$ python3 -q
>>> import numpy as np
>>> from numpy import linalg as LA
>>> np.set_printoptions(precision=2, suppress=True, linewidth=120, sign=" ")
>>> rnd = lambda a: np.round(a, 2) + 0
>>> rng = np.random.default_rng(9265)
>>> t = np.sort(rng.uniform(-2, 2, 18))
>>> A = np.c_[t, t ** 2, t ** 3] @ np.array([[-6, -1, -1, 2, 5, 1, -6, 6, 4, 4, -2, -2],
...     [1, -5, -7, 3, 0, -6, -2, 4, -8, -3, 6, 2],
...     [-8, -9, 0, -6, 1, -7, -8, -7, 1, 6, -4, -6]])
>>> rnd(A)
array([[ 70.89,  46.41, -23.64,  48.96, -16.52,  25.  ,  59.94,  51.94, -43.81, -60.42,  53.6 ,  52.95],
       [ 42.64,  23.92, -15.62,  27.32, -11.68,  10.63,  35.27,  27.35, -29.76, -36.72,  33.26,  31.13],
       [ 26.48,  12.23, -10.33,  15.22,  -8.58,   3.72,  21.51,  13.87, -20.56, -22.95,  21.08,  18.72],
       [ 21.25,   8.77,  -8.43,  11.41,  -7.46,   1.84,  17.13,   9.7 , -17.26, -18.43,  16.99,  14.72],
       [ 18.1 ,   6.81,  -7.23,   9.17,  -6.75,   0.85,  14.54,   7.29, -15.17, -15.71,  14.5 ,  12.34],
       [  6.07,   0.86,  -2.1 ,   1.37,  -3.36,  -1.26,   4.9 ,  -0.49,  -5.84,  -5.11,   4.55,   3.48],
       [  1.53,   0.07,  -0.14,  -0.23,  -1.16,  -0.46,   1.37,  -1.08,  -1.35,  -1.15,   0.83,   0.64],
       [  0.85,   0.07,   0.01,  -0.2 ,  -0.68,  -0.23,   0.8 ,  -0.72,  -0.69,  -0.61,   0.39,   0.32],
       [  0.04,   0.01,   0.01,  -0.01,  -0.03,  -0.01,   0.04,  -0.04,  -0.03,  -0.03,   0.01,   0.01],
       [ -1.89,  -0.96,  -0.9 ,   0.7 ,   1.5 ,  -0.41,  -2.15,   1.94,   0.51,   1.07,  -0.17,  -0.57],
       [ -2.37,  -1.4 ,  -1.24,   0.82,   1.83,  -0.72,  -2.75,   2.33,   0.46,   1.31,  -0.13,  -0.73],
       [ -4.98,  -4.36,  -3.13,   0.98,   3.22,  -3.09,  -6.07,   3.53,  -0.27,   2.62,   0.1 ,  -1.78],
       [ -5.39,  -4.87,  -3.41,   0.95,   3.4 ,  -3.51,  -6.58,   3.62,  -0.41,   2.83,   0.12,  -1.97],
       [ -9.45, -10.21,  -6.01,   0.14,   4.92,  -7.97, -11.66,   3.67,  -1.82,   5.01,   0.17,  -4.03],
       [-15.4 , -18.26,  -9.25,  -1.9 ,   6.66, -14.75, -18.9 ,   2.32,  -3.75,   8.38,  -0.2 ,  -7.39],
       [-29.51, -37.41, -15.58,  -8.34,   9.99, -30.84, -35.58,  -3.51,  -7.61,  16.88,  -2.21, -16.05],
       [-31.19, -39.67, -16.25,  -9.19,  10.34, -32.73, -37.53,  -4.33,  -8.02,  17.91,  -2.52, -17.11],
       [-58.99, -76.82, -26.02, -24.4 ,  15.7 , -63.73, -69.35, -19.93, -13.77,  35.55,  -8.66, -35.28]])
>>> u, r1 = A[7], A[9]
>>> rnd(u @ r1)
np.float64(-7.12)
>>> rnd(u @ u)
np.float64(3.55)
>>> pr = (u @ r1) / (u @ u) * u
>>> rnd(pr)
array([-1.71, -0.13, -0.01,  0.4 ,  1.36,  0.46, -1.6 ,  1.45,  1.39,  1.23, -0.78, -0.65])
>>> rnd(LA.norm(u + r1) ** 2 + LA.norm(u - r1) ** 2)
np.float64(43.79)
